% ipython --no-banner

In [1]: import numpy as np

In [2]: np.set_printoptions(suppress=True, linewidth=200)

In [3]: J = np.array([[4, 3, 8], [6, 6, 9], [5, 8, 8]])

In [4]: q, vecs = np.linalg.qr(J[:, :2])[0], np.linalg.qr(J[:, 2:])[0]

In [5]: s = np.linalg.svd(q.T @ vecs, compute_uv=False)

In [6]: s.round(2)
Out[6]: array([0.99])

In [7]: np.round(np.linalg.norm(q @ q.T - vecs @ vecs.T, 2), 2)
Out[7]: np.float64(1.0)

In [8]: np.round(np.degrees(np.arccos(s.clip(0, 1))), 2)
Out[8]: array([6.08])

In [9]: (s > 0.9).sum()
Out[9]: np.int64(1)

In [10]: s = 10 * 0.5 ** np.arange(3)

In [11]: rng = np.random.default_rng(536304)

In [12]: feats = rng.normal(size=(20, 3)) * rng.permutation(s)

In [13]: feats.round(2)
Out[13]: 
array([[ 14.75,  -2.21,  13.58],
       [-18.  ,   1.73,  -5.57],
       [-17.12,  -0.55,   1.43],
       [ -0.25,   3.27,   7.29],
       [ 17.13,   0.59,   6.73],
       [ -1.2 ,   1.64,  -4.86],
       [ -0.2 ,   0.72,  -4.51],
       [ -4.84,  -1.51,   1.76],
       [  6.85,  -3.8 ,   0.77],
       [  0.11,  -3.06,   0.49],
       [ -5.1 ,   0.67,  -0.37],
       [ 10.57,  -0.52,  -4.99],
       [  1.96,   4.27,  -3.6 ],
       [  8.84,   0.01,   2.77],
       [ 12.51,  -0.33,   2.25],
       [  3.54,  -1.34,   7.14],
       [-12.26,  -5.38,   1.91],
       [-18.22,   0.99,   0.37],
       [  5.7 ,  -1.46,  -0.43],
       [ -4.59,   1.93,  -1.56]])

In [14]: cen = feats - feats.mean(axis=0)

In [15]: vecs = np.linalg.svd(cen)[2][:1]

In [16]: B = cen - cen @ vecs.T @ vecs

In [17]: print(round(float(np.linalg.norm(B) / np.linalg.norm(cen)), 2))
0.42

In [18]: np.round(np.diag(vecs.T @ vecs), 2) + 0
Out[18]: array([0.95, 0.  , 0.05])

In [19]: np.round(B.std(axis=0), 2)
Out[19]: array([0.94, 2.26, 4.17])

In [20]: np.round(np.cov(cen @ vecs.T, rowvar=False), 2)
Out[20]: np.float64(116.36)
